% ipython --no-banner

In [1]: import numpy as np

In [2]: from numpy import linalg as LA

In [3]: np.set_printoptions(precision=2, suppress=True, linewidth=140, sign=" ")

In [4]: J = np.array([[1, 1, 1, 1, 1, 1, 1, 1],
   ...:     [1, -1, 1, -1, -1, 1, -1, 1],
   ...:     [1, -1, 1, -1, 1, -1, 1, -1]])

In [5]: # columns 0 and 2 are equal

In [6]: Uu, sv, Vh = LA.svd(J, full_matrices=False)

In [7]: round(np.sqrt((sv ** 2).sum()), 2), round(LA.norm(J), 2)
Out[7]: (np.float64(4.9), np.float64(4.9))

In [8]: np.allclose(Uu * sv @ Vh, J)
Out[8]: True

In [9]: np.cumsum(sv ** 2) / np.sum(sv ** 2)
Out[9]: array([ 0.33,  0.67,  1.  ])

In [10]: Uu.shape, sv.shape, Vh.shape
Out[10]: ((3, 3), (3,), (3, 8))

In [11]: M2 = np.array([[6, -2], [7, -8], [-1, 1], [3, 3], [0, 0], [8, -9], [-5, -5], [9, 2]])

In [12]: J @ M2
Out[12]: 
array([[ 27, -18],
       [ 17,   2],
       [-27,   6]])

In [13]: np.vstack([J, M2.T]).shape
Out[13]: (5, 8)

In [14]: LA.matrix_rank(np.vstack([J, M2.T]))
Out[14]: np.int64(5)

In [15]: np.einsum("ij->j", J)
Out[15]: array([ 3, -1,  3, -1,  1,  1,  1,  1])

In [16]: O, _ = LA.qr(np.array([[-3.2, 2.3, -1.8],
    ...:     [-1.2, -0.7, 0.6],
    ...:     [0.1, 0.8, 0.3],
    ...:     [0.1, 0.4, -0.5],
    ...:     [-0.3, -0.1, 1.9],
    ...:     [-0.4, 2.2, -1.1],
    ...:     [1.2, 1.3, -1.9]]))

In [17]: arr = O @ O.T

In [18]: arr.round(2) + 0
Out[18]: 
array([[ 0.88,  0.19, -0.03,  0.03, -0.1 ,  0.22, -0.07],
       [ 0.19,  0.25, -0.13, -0.05,  0.01, -0.21, -0.3 ],
       [-0.03, -0.13,  0.24,  0.  ,  0.31,  0.27,  0.02],
       [ 0.03, -0.05,  0.  ,  0.02, -0.07,  0.06,  0.11],
       [-0.1 ,  0.01,  0.31, -0.07,  0.63,  0.17, -0.31],
       [ 0.22, -0.21,  0.27,  0.06,  0.17,  0.46,  0.23],
       [-0.07, -0.3 ,  0.02,  0.11, -0.31,  0.23,  0.51]])

In [19]: rng = np.random.default_rng(313115)

In [20]: lab = rng.permutation(7)

In [21]: lab
Out[21]: array([ 6,  5,  4,  3,  0,  2,  1])

In [22]: M2 = arr[lab][:, lab]

In [23]: np.round(LA.det(M2), 2), round(float(LA.det(arr[lab])), 2)
Out[23]: (np.float64(0.0), -0.0)

In [24]: round(float(np.trace(M2)), 2)
Out[24]: 3.0
